% ipython --no-banner

In [1]: import numpy as np

In [2]: np.set_printoptions(precision=2, suppress=True, linewidth=160)

In [3]: A2 = np.array([[3, -3, 0, 1, -3, -2],
   ...:     [0, 1, 0, 3, 3, -1],
   ...:     [-1, -3, -2, 3, -1, 1],
   ...:     [3, 0, -2, 3, 0, -3],
   ...:     [-2, 3, -2, 1, -1, 3],
   ...:     [-1, 1, -2, 3, 3, 3]])

In [4]: Z = np.array([[-1, 1], [0, -3]])

In [5]: K = np.block([[A2, np.zeros((6, 2))], [np.zeros((2, 6)), Z]])

In [6]: K
Out[6]: 
array([[ 3., -3.,  0.,  1., -3., -2.,  0.,  0.],
       [ 0.,  1.,  0.,  3.,  3., -1.,  0.,  0.],
       [-1., -3., -2.,  3., -1.,  1.,  0.,  0.],
       [ 3.,  0., -2.,  3.,  0., -3.,  0.,  0.],
       [-2.,  3., -2.,  1., -1.,  3.,  0.,  0.],
       [-1.,  1., -2.,  3.,  3.,  3.,  0.,  0.],
       [ 0.,  0.,  0.,  0.,  0.,  0., -1.,  1.],
       [ 0.,  0.,  0.,  0.,  0.,  0.,  0., -3.]])

In [7]: # 2 blocks once reordered

In [8]: cov = K.T @ K

In [9]: np.linalg.matrix_rank(cov)
Out[9]: np.int64(8)

In [10]: np.linalg.eigvalsh(cov)[::-1]
Out[10]: array([73.31, 52.03, 27.62, 12.73, 10.11,  2.27,  1.04,  0.89])

In [11]: np.diag(cov)
Out[11]: array([24., 29., 16., 38., 29., 33.,  1., 10.])

In [12]: cov
Out[12]: 
array([[ 24., -13.,   2.,   4.,  -9., -25.,   0.,   0.],
       [-13.,  29.,  -2.,  -3.,  15.,  14.,   0.,   0.],
       [  2.,  -2.,  16., -20.,  -2.,  -8.,   0.,   0.],
       [  4.,  -3., -20.,  38.,  11.,   1.,   0.,   0.],
       [ -9.,  15.,  -2.,  11.,  29.,   8.,   0.,   0.],
       [-25.,  14.,  -8.,   1.,   8.,  33.,   0.,   0.],
       [  0.,   0.,   0.,   0.,   0.,   0.,   1.,  -1.],
       [  0.,   0.,   0.,   0.,   0.,   0.,  -1.,  10.]])

In [13]: np.allclose(cov, cov.T)
Out[13]: True

In [14]: np.linalg.svd(K, compute_uv=False) ** 2
Out[14]: array([73.31, 52.03, 27.62, 12.73, 10.11,  2.27,  1.04,  0.89])

In [15]: low = np.linalg.cholesky(cov)

In [16]: np.linalg.eigvalsh(cov).min() > 0
Out[16]: np.True_

In [17]: np.diag(low) ** 2
Out[17]: array([24.  , 21.96, 15.8 , 11.04,  8.26,  4.16,  1.  ,  9.  ])

In [18]: x0 = np.array([0, -3, -3, 1, -1, 0, -2, 0])

In [19]: a = np.maximum(K @ x0, 0)

In [20]: K.T @ a
Out[20]: array([ 44., -93., -62., 106., -49., -25.,  -2.,   2.])

In [21]: np.flatnonzero(a > 1e-9)
Out[21]: array([0, 2, 3, 5, 6])

In [22]: A2 = np.array([[3, -3, -3, -7, -9, 0, -5, -1, -9, 1, 3, -5],
    ...:     [2, -4, 9, -8, 9, 7, 8, 7, 6, 2, -6, -7],
    ...:     [0, 8, -4, 7, -2, 2, 6, 7, 5, -2, 4, 0],
    ...:     [1, -9, 5, -9, 0, 9, 0, -4, 6, -9, -6, 2],
    ...:     [7, -7, -4, 1, 6, 5, -3, 8, -5, -5, -7, -5],
    ...:     [-4, -2, 4, -2, 3, -7, -9, 2, 8, -5, 4, -3],
    ...:     [5, 0, 7, 6, -2, -9, -7, 5, -6, 8, 5, -3],
    ...:     [-9, 7, 3, -5, 4, -9, 1, 4, -9, -7, -6, 4],
    ...:     [9, -8, -6, -9, 9, -8, 0, -8, -5, 0, -1, 4],
    ...:     [-5, 6, -4, 2, -4, 3, 1, 6, 3, -5, -8, -9],
    ...:     [1, -6, -3, 1, 0, 1, -4, 0, 5, -3, 8, -2],
    ...:     [0, -2, 0, -6, -3, 4, -4, -7, 5, -4, -7, -8]])

In [23]: J = np.triu(A2, 1)

In [24]: J
Out[24]: 
array([[ 0, -3, -3, -7, -9,  0, -5, -1, -9,  1,  3, -5],
       [ 0,  0,  9, -8,  9,  7,  8,  7,  6,  2, -6, -7],
       [ 0,  0,  0,  7, -2,  2,  6,  7,  5, -2,  4,  0],
       [ 0,  0,  0,  0,  0,  9,  0, -4,  6, -9, -6,  2],
       [ 0,  0,  0,  0,  0,  5, -3,  8, -5, -5, -7, -5],
       [ 0,  0,  0,  0,  0,  0, -9,  2,  8, -5,  4, -3],
       [ 0,  0,  0,  0,  0,  0,  0,  5, -6,  8,  5, -3],
       [ 0,  0,  0,  0,  0,  0,  0,  0, -9, -7, -6,  4],
       [ 0,  0,  0,  0,  0,  0,  0,  0,  0,  0, -1,  4],
       [ 0,  0,  0,  0,  0,  0,  0,  0,  0,  0, -8, -9],
       [ 0,  0,  0,  0,  0,  0,  0,  0,  0,  0,  0, -2],
       [ 0,  0,  0,  0,  0,  0,  0,  0,  0,  0,  0,  0]])

In [25]: rng = np.random.default_rng(31)

In [26]: labels = rng.permutation(12)

In [27]: labels
Out[27]: array([ 4,  7,  0,  9,  6, 10,  1,  2,  5, 11,  3,  8])

In [28]: A2 = J[labels][:, labels]

In [29]: A2
Out[29]: 
array([[ 0,  8,  0, -5, -3, -7,  0,  0,  5, -5,  0, -5],
       [ 0,  0,  0, -7,  0, -6,  0,  0,  0,  4,  0, -9],
       [-9, -1,  0,  1, -5,  3, -3, -3,  0, -5, -7, -9],
       [ 0,  0,  0,  0,  0, -8,  0,  0,  0, -9,  0,  0],
       [ 0,  5,  0,  8,  0,  5,  0,  0,  0, -3,  0, -6],
       [ 0,  0,  0,  0,  0,  0,  0,  0,  0, -2,  0,  0],
       [ 9,  7,  0,  2,  8, -6,  0,  9,  7, -7, -8,  6],
       [-2,  7,  0, -2,  6,  4,  0,  0,  2,  0,  7,  5],
       [ 0,  2,  0, -5, -9,  4,  0,  0,  0, -3,  0,  8],
       [ 0,  0,  0,  0,  0,  0,  0,  0,  0,  0,  0,  0],
       [ 0, -4,  0, -9,  0, -6,  0,  0,  9,  2,  0,  6],
       [ 0,  0,  0,  0,  0, -1,  0,  0,  0,  4,  0,  0]])

In [30]: np.round(np.linalg.det(A2), 2), round(np.linalg.det(J[labels]), 2)
Out[30]: (np.float64(0.0), np.float64(0.0))

In [31]: np.allclose(A2, J)
Out[31]: False

In [32]: np.diag(A2)
Out[32]: array([0, 0, 0, 0, 0, 0, 0, 0, 0, 0, 0, 0])
